$ ipython --no-banner

In [1]: import numpy as np

In [2]: from numpy import linalg as LA

In [3]: np.set_printoptions(suppress=True, linewidth=160)

In [4]: M = np.loadtxt("sample17.csv", delimiter=",")

In [5]: print(M)
[[-0.5   0.8   0.7  -0.1 ]
 [ 0.7  -0.8  -0.9  -2.1 ]
 [ 0.8  -0.6  -0.93 -2.13]]

In [6]: Uu, sig = LA.svd(M)
---------------------------------------------------------------------------
ValueError                                Traceback (most recent call last)
Cell In[6], line 1
----> 1 Uu, sig = LA.svd(M)

ValueError: too many values to unpack (expected 2)

In [7]: Uu, sig, Vt = LA.svd(M, full_matrices=False)

In [8]: print(np.round(np.abs(Vt[0]), 2))
[0.31 0.31 0.39 0.81]

In [9]: print(np.round(np.cumsum(sig ** 2) / np.sum(sig ** 2), 2))
[0.92 1.   1.  ]

In [10]: print(np.abs(Uu[:, 0]).round(6).argmax())
2

In [11]: print(np.round(Uu.T @ M @ Vt.T, 2) + 0)
[[3.61 0.   0.  ]
 [0.   1.04 0.  ]
 [0.   0.   0.15]]

In [12]: print(np.round(sig / sig[0], 2))
[1.   0.29 0.04]

In [13]: f, g = M[1], M[0]

In [14]: print(round(f @ f, 2))
6.35

In [15]: print(round(f @ g, 2))
-1.41

In [16]: pr = (f @ g) / (f @ f) * f

In [17]: print(np.round(g - pr, 2))
[-0.34  0.62  0.5  -0.57]

In [18]: print(LA.matrix_rank(np.outer(f, g)))
1

In [19]: rng = np.random.default_rng(7401)

In [20]: other = M + rng.integers(-2, 3, (3, 2)) @ rng.integers(-2, 3, (2, 4))

In [21]: print(other.round(2))
[[-0.5   0.8   0.7  -0.1 ]
 [-1.3  -2.8  -2.9  -0.1 ]
 [ 2.8   1.4   1.07 -4.13]]

In [22]: print(np.round(LA.svd(other - M, compute_uv=False), 2) + 0)
[5.66 0.   0.  ]

In [23]: f = np.array([4, 1, 3])

In [24]: print(np.round(np.array([np.convolve(row, f, "same") for row in other]), 2))
[[  2.7    2.1    2.7    2.  ]
 [-12.5  -18.3  -11.7   -8.8 ]
 [  8.4   14.08 -11.25  -0.92]]

In [25]: print(np.round(np.polyval(f, other[2]), 2))
[37.16 12.24  8.65 67.1 ]

In [26]: print(round(float(LA.norm(M) ** 2 / LA.norm(M, 2) ** 2), 2))
1.08

In [27]: print(np.round(LA.norm(M[2], 1), 2), round(LA.norm(M[2], np.inf), 2))
4.46 2.13

In [28]: print(M[2] @ M[1])
6.35

In [29]: print(np.round(LA.norm(M, 1), 2), np.round(LA.norm(M, np.inf), 2))
4.33 4.5

In [30]: print(round(float(LA.norm(M, 2)), 2))
3.61

In [31]: print(round(float(LA.norm(M, "nuc")), 2))
4.8

In [32]: print(LA.norm(M, axis=1).argmax())
2

In [33]: data = np.array([[1, 1, 4, 3, 2, 0],
    ...:     [2, 2, 5, 1, 2, 5],
    ...:     [4, 5, 0, 2, 2, 5],
    ...:     [5, 1, 1, 0, 0, 1],
    ...:     [0, 3, 0, 3, 4, 0],
    ...:     [4, 3, 1, 2, 4, 5]])

In [34]: print(data)
[[1 1 4 3 2 0]
 [2 2 5 1 2 5]
 [4 5 0 2 2 5]
 [5 1 1 0 0 1]
 [0 3 0 3 4 0]
 [4 3 1 2 4 5]]

In [35]: vec = np.array([1, 2, 2, 0, 0, 3])

In [36]: target = data @ vec

In [37]: print(target)
[11 31 29 12  6 27]

In [38]: print(np.round(LA.solve(data, -1 * target), 2) + 0)
[-1. -2. -2.  0.  0. -3.]

In [39]: print(np.round(LA.solve(data, target), 2) + 0)
[1. 2. 2. 0. 0. 3.]

In [40]: q, R = LA.qr(data)

In [41]: print(np.allclose(R.T @ R, data.T @ data))
True

In [42]: print(np.round(q.T @ q, 2) + 0)
[[1. 0. 0. 0. 0. 0.]
 [0. 1. 0. 0. 0. 0.]
 [0. 0. 1. 0. 0. 0.]
 [0. 0. 0. 1. 0. 0.]
 [0. 0. 0. 0. 1. 0.]
 [0. 0. 0. 0. 0. 1.]]

In [43]: print(np.round(abs(R[0, 0]), 2), round(float(LA.norm(data[:, 0])), 2))
7.87 7.87

In [44]: F = np.load("dump.npy")

In [45]: print(F.round(2))
[[ -5.13  11.76  10.3   11.37]
 [  8.32  -9.1  -15.4   -3.31]
 [  4.83   6.9   -7.35  16.58]
 [  3.78 -11.95  -8.02 -13.37]
 [  5.6    5.89  -8.79  16.02]
 [  8.18   0.99 -13.85  11.84]
 [ -8.16  -1.05  13.8  -11.9 ]
 [ -7.68  10.06  14.45   5.57]
 [  7.58   2.46 -12.62  13.31]
 [ -8.42  -0.31  14.35 -11.1 ]
 [ -5.97  11.44  11.7    9.83]]

In [46]: Ac = F - F.mean(axis=0)

In [47]: V = LA.svd(Ac)[2][:2]

In [48]: other = Ac - Ac @ V.T @ V

In [49]: print(round(float(LA.norm(other) / LA.norm(Ac)), 2))
0.0

In [50]: print(np.round(other.std(axis=0), 2) + 0)
[0. 0. 0. 0.]

In [51]: dist = LA.norm(F[:, None] - F[None], axis=-1)

In [52]: print(dist.mean(axis=1).argmax())
3

In [53]: print((dist + 1e9 * np.eye(11)).round(6).argmin(axis=1))
[10  3  4  1  2  8  9 10  5  6  0]

In [54]: print(LA.matrix_rank(dist ** 2))
3

In [55]: print(np.round(LA.norm(F - F.mean(axis=0), axis=1), 2))
[16.66 22.05 15.78 24.22 16.06 17.7  23.09 18.32 17.17 22.87 17.1 ]

In [56]: print(dist[:5, :5].round(2))
[[ 0.   38.62 21.49 39.86 23.15]
 [38.62  0.   26.99 13.57 25.48]
 [21.49 26.99  0.   35.41  2.  ]
 [39.86 13.57 35.41  0.   34.43]
 [23.15 25.48  2.   34.43  0.  ]]

In [57]: print(np.flatnonzero(dist[1] < dist.mean() / 2))
[1]

In [58]: print(dist[1].round(2))
[38.62  0.   26.99 13.57 25.48 18.27 35.54 39.91 20.45 36.09 39.15]

In [59]: print(dist.shape)
(11, 11)

In [60]: Uu, sig, Vt = LA.svd(F)

In [61]: V = Vt[:(sig > 1e-8).sum()]

In [62]: vec = F[0] + 5 * F[7] + rng.integers(2) * np.eye(4)[3]

In [63]: print(vec.round(2))
[-43.55  62.06  82.53  40.24]

In [64]: print(np.round(V.T @ V, 2))
[[ 0.22 -0.11 -0.38  0.11]
 [-0.11  0.36  0.23  0.4 ]
 [-0.38  0.23  0.68 -0.13]
 [ 0.11  0.4  -0.13  0.75]]

In [65]: print(np.round(np.diag(V.T @ V), 2))
[0.22 0.36 0.68 0.75]

In [66]: print(LA.matrix_rank(np.vstack([F, vec])))
3

In [67]: t3 = np.stack([M, -3 * M, M[::-1]])

In [68]: print(np.round(LA.norm(t3, axis=(1, 2)), 2))
[ 3.76 11.28  3.76]

In [69]: print(np.round(t3.sum(axis=0), 2))
[[ 1.8  -2.2  -2.33 -1.93]
 [-0.7   0.8   0.9   2.1 ]
 [-2.1   2.    2.56  4.16]]

In [70]: rk = LA.matrix_rank(F)

In [71]: print(rk)
2

In [72]: null = LA.svd(F)[2][rk:].T

In [73]: print(LA.matrix_rank(F.T @ F), LA.matrix_rank(F @ F.T))
2 2

In [74]: print([int(LA.matrix_rank(F[:i])) for i in range(1, len(F) + 1)])
[1, 2, 2, 2, 2, 2, 2, 2, 2, 2, 2]

In [75]: print(np.round(null @ null.T, 2))
[[ 0.78  0.11  0.38 -0.11]
 [ 0.11  0.64 -0.23 -0.4 ]
 [ 0.38 -0.23  0.32  0.13]
 [-0.11 -0.4   0.13  0.25]]

In [76]: print(np.allclose(F @ null, 0))
True

In [77]: print([int(LA.matrix_rank(F[:, :j + 1])) for j in range(4)])
[1, 2, 2, 2]

In [78]: J = np.loadtxt("m.csv", delimiter=",")

In [79]: print(J.round(2))
[[ 1.24  0.53 -2.36  0.96  0.8  -0.16]
 [ 0.53  0.41 -0.47 -0.88 -1.84 -2.04]
 [-0.18 -0.97  0.2   2.43 -1.43 -0.03]
 [-2.12  0.05 -1.66 -0.5  -0.87  0.85]
 [-1.59  1.15  0.32  0.96  1.13 -1.69]
 [-0.35 -2.51 -0.54 -0.45  0.93 -1.11]]

In [80]: lab = rng.permutation(6)

In [81]: other = J[:, lab] * rng.choice([-1, 1], 6)

In [82]: print(other.round(2))
[[ 0.16 -0.96  0.8  -2.36  0.53 -1.24]
 [ 2.04  0.88 -1.84 -0.47  0.41 -0.53]
 [ 0.03 -2.43 -1.43  0.2  -0.97  0.18]
 [-0.85  0.5  -0.87 -1.66  0.05  2.12]
 [ 1.69 -0.96  1.13  0.32  1.15  1.59]
 [ 1.11  0.45  0.93 -0.54 -2.51  0.35]]

In [83]: Uu, _, Vt = LA.svd(J.T @ other)

In [84]: print(np.round(LA.lstsq(J, other)[0], 2) + 0)
[[ 0.  0.  0.  0.  0. -1.]
 [ 0.  0.  0.  0.  1.  0.]
 [ 0.  0.  0.  1.  0.  0.]
 [ 0. -1.  0.  0.  0.  0.]
 [ 0.  0.  1.  0.  0.  0.]
 [-1.  0.  0.  0.  0.  0.]]

In [85]: print(np.round(Uu @ Vt, 2) + 0)
[[ 0.  0.  0.  0.  0. -1.]
 [ 0.  0.  0.  0.  1.  0.]
 [ 0.  0.  0.  1.  0.  0.]
 [ 0. -1.  0.  0.  0.  0.]
 [ 0.  0.  1.  0.  0.  0.]
 [-1.  0.  0.  0.  0.  0.]]
